$ python -q
>>> import numpy as np
>>> import numpy.linalg as la
>>> np.set_printoptions(precision=3, suppress=True, linewidth=120)
>>> rnd = lambda a: np.round(a, 3) + 0
>>> B = np.array([[-3, 1, -2, -2, 2, 2, -2, -3],
...     [3, 3, 1, 0, 1, 0, 3, -1],
...     [-2, -2, 1, -1, 2, 2, 0, 1],
...     [0, 2, -3, 2, -1, 1, -1, -1],
...     [-2, -3, -1, 1, 2, 1, -3, 1],
...     [1, 1, -3, 0, -1, -1, 0, 1],
...     [-1, -1, 0, 2, -3, 0, 0, 3],
...     [3, 3, 3, -1, -1, 3, 1, -1]])
>>> arr = np.triu(B, 1)
>>> arr
array([[ 0,  1, -2, -2,  2,  2, -2, -3],
       [ 0,  0,  1,  0,  1,  0,  3, -1],
       [ 0,  0,  0, -1,  2,  2,  0,  1],
       [ 0,  0,  0,  0, -1,  1, -1, -1],
       [ 0,  0,  0,  0,  0,  1, -3,  1],
       [ 0,  0,  0,  0,  0,  0,  0,  1],
       [ 0,  0,  0,  0,  0,  0,  0,  3],
       [ 0,  0,  0,  0,  0,  0,  0,  0]])
>>> G = arr.T @ arr
>>> rnd(la.eigvalsh(G)[::-1])
array([37.492, 22.956, 13.256,  2.463,  0.766,  0.066,  0.   ,  0.   ])
>>> np.trace(G), (arr ** 2).sum()
(np.int64(77), np.int64(77))
>>> (arr @ arr.T).shape
(8, 8)
>>> rnd(la.svd(arr, compute_uv=False) ** 2)
array([37.492, 22.956, 13.256,  2.463,  0.766,  0.066,  0.   ,  0.   ])
>>> G
array([[ 0,  0,  0,  0,  0,  0,  0,  0],
       [ 0,  1, -2, -2,  2,  2, -2, -3],
       [ 0, -2,  5,  4, -3, -4,  7,  5],
       [ 0, -2,  4,  5, -6, -6,  4,  5],
       [ 0,  2, -3, -6, 10,  7,  0, -4],
       [ 0,  2, -4, -6,  7, 10, -8, -4],
       [ 0, -2,  7,  4,  0, -8, 23,  1],
       [ 0, -3,  5,  5, -4, -4,  1, 23]])
>>> Uu, s, Vt = la.svd(G, full_matrices=False)
>>> rnd(np.sqrt((s ** 2).sum())), rnd(la.norm(G))
(np.float64(45.989), np.float64(45.989))
>>> rnd(Uu.T @ G @ Vt.T)
array([[37.492,  0.   ,  0.   ,  0.   ,  0.   ,  0.   ,  0.   ,  0.   ],
       [ 0.   , 22.956,  0.   ,  0.   ,  0.   ,  0.   ,  0.   ,  0.   ],
       [ 0.   ,  0.   , 13.256,  0.   ,  0.   ,  0.   ,  0.   ,  0.   ],
       [ 0.   ,  0.   ,  0.   ,  2.463,  0.   ,  0.   ,  0.   ,  0.   ],
       [ 0.   ,  0.   ,  0.   ,  0.   ,  0.766,  0.   ,  0.   ,  0.   ],
       [ 0.   ,  0.   ,  0.   ,  0.   ,  0.   ,  0.066,  0.   ,  0.   ],
       [ 0.   ,  0.   ,  0.   ,  0.   ,  0.   ,  0.   ,  0.   ,  0.   ],
       [ 0.   ,  0.   ,  0.   ,  0.   ,  0.   ,  0.   ,  0.   ,  0.   ]])
>>> rnd(Uu.T @ Uu)
array([[1., 0., 0., 0., 0., 0., 0., 0.],
       [0., 1., 0., 0., 0., 0., 0., 0.],
       [0., 0., 1., 0., 0., 0., 0., 0.],
       [0., 0., 0., 1., 0., 0., 0., 0.],
       [0., 0., 0., 0., 1., 0., 0., 0.],
       [0., 0., 0., 0., 0., 1., 0., 0.],
       [0., 0., 0., 0., 0., 0., 1., 0.],
       [0., 0., 0., 0., 0., 0., 0., 1.]])
>>> rnd(Vt @ Vt.T)
array([[1., 0., 0., 0., 0., 0., 0., 0.],
       [0., 1., 0., 0., 0., 0., 0., 0.],
       [0., 0., 1., 0., 0., 0., 0., 0.],
       [0., 0., 0., 1., 0., 0., 0., 0.],
       [0., 0., 0., 0., 1., 0., 0., 0.],
       [0., 0., 0., 0., 0., 1., 0., 0.],
       [0., 0., 0., 0., 0., 0., 1., 0.],
       [0., 0., 0., 0., 0., 0., 0., 1.]])
>>> rng = np.random.default_rng(38378)
>>> B = arr + rng.integers(-2, 3, (8, 6)) @ rng.integers(-2, 3, (6, 8))
>>> B
array([[  2,   6,   0,   8,   9,   0,  -7,  -6],
       [ -6,  -1,  -2,   0,   2,  -2,   8,  -2],
       [ -5,  -6,   2,  -2,   3,  -5,   4,   5],
       [ -3,   3,   3,   3,   0,  -2,  -1,  -6],
       [  5,   1,   4,   7,   9, -11,  -4,   5],
       [  8,  -3,   8,  -4,  -4,   0,  -6,   3],
       [ -4,   1,  -2,   6,   3,   3,  -2,   2],
       [  7,  -4,   3,   1,   2,  -1,  -5,   7]])
>>> np.abs(B - arr).sum(axis=1)
array([36, 19, 30, 21, 43, 35, 22, 30])
>>> rnd(la.svd(B - arr, compute_uv=False))
array([22.793, 19.976, 15.944,  8.945,  6.216,  0.745,  0.   ,  0.   ])
>>> rnd(np.abs(la.eigvals(B)).max())
np.float64(12.522)
>>> (B - B.T) / 2
array([[ 0. ,  6. ,  2.5,  5.5,  2. , -4. , -1.5, -6.5],
       [-6. ,  0. ,  2. , -1.5,  0.5,  0.5,  3.5,  1. ],
       [-2.5, -2. ,  0. , -2.5, -0.5, -6.5,  3. ,  1. ],
       [-5.5,  1.5,  2.5,  0. , -3.5,  1. , -3.5, -3.5],
       [-2. , -0.5,  0.5,  3.5,  0. , -3.5, -3.5,  1.5],
       [ 4. , -0.5,  6.5, -1. ,  3.5,  0. , -4.5,  2. ],
       [ 1.5, -3.5, -3. ,  3.5,  3.5,  4.5,  0. ,  3.5],
       [ 6.5, -1. , -1. ,  3.5, -1.5, -2. , -3.5,  0. ]])
>>> np.argsort(-la.norm(arr, axis=0).round(6), kind="stable")[:3]
array([6, 7, 4])
>>> la.cond(arr) > 100
np.True_
>>> [round(float(x), 3) for x in la.svd(arr, compute_uv=False)[:3]]
[6.123, 4.791, 3.641]
>>> A = np.loadtxt("case1.csv", delimiter=",")
>>> A
array([[ 0.,  0.,  8.,  0.,  3., 21.],
       [ 0.,  0.,  5.,  0.,  1., 12.],
       [ 5.,  6.,  0.,  0.,  0.,  0.],
       [ 0.,  0.,  5.,  0.,  1., 12.],
       [ 0.,  0., 11.,  0.,  5., 30.],
       [ 3.,  2.,  0.,  0.,  0.,  0.],
       [ 1.,  0.,  2.,  0.,  0.,  3.],
       [ 7., 10.,  0.,  0.,  0.,  0.],
       [ 0.,  0.,  5.,  0.,  1., 12.],
       [ 5.,  6.,  0.,  0.,  0.,  0.],
       [ 7., 10.,  0.,  0.,  0.,  0.],
       [ 7., 10.,  0.,  0.,  0.,  0.],
       [ 0.,  0.,  8.,  0.,  3., 21.],
       [ 0.,  0.,  8.,  0.,  3., 21.],
       [ 7., 10.,  0.,  0.,  0.,  0.],
       [ 5.,  6.,  0.,  0.,  0.,  0.],
       [ 7., 10.,  0.,  0.,  0.,  0.],
       [ 0.,  0., 11.,  0.,  5., 30.],
       [ 5.,  6.,  0.,  0.,  0.,  0.],
       [ 5.,  6.,  0.,  0.,  0.,  0.],
       [ 7., 10.,  0.,  0.,  0.,  0.],
       [ 3.,  2.,  0.,  0.,  0.,  0.],
       [ 0.,  0.,  8.,  0.,  3., 21.],
       [ 0.,  0., 11.,  0.,  5., 30.],
       [ 0.,  0.,  5.,  0.,  1., 12.],
       [ 1.,  0.,  2.,  0.,  0.,  3.],
       [ 7., 10.,  0.,  0.,  0.,  0.],
       [ 1.,  0.,  2.,  0.,  0.,  3.],
       [ 7., 10.,  0.,  0.,  0.,  0.]])
>>> Uu, s, Vt = la.svd(A)
>>> vecs = Vt[:(s > 1e-8).sum()]
>>> x0 = A[17] + 2 * A[23] + rng.integers(2) * np.eye(6)[2]
>>> x0
array([ 0.,  0., 33.,  0., 15., 90.])
>>> rnd(la.norm(x0 - vecs.T @ vecs @ x0))
np.float64(0.0)
>>> la.matrix_rank(np.vstack([A, x0]))
np.int64(5)
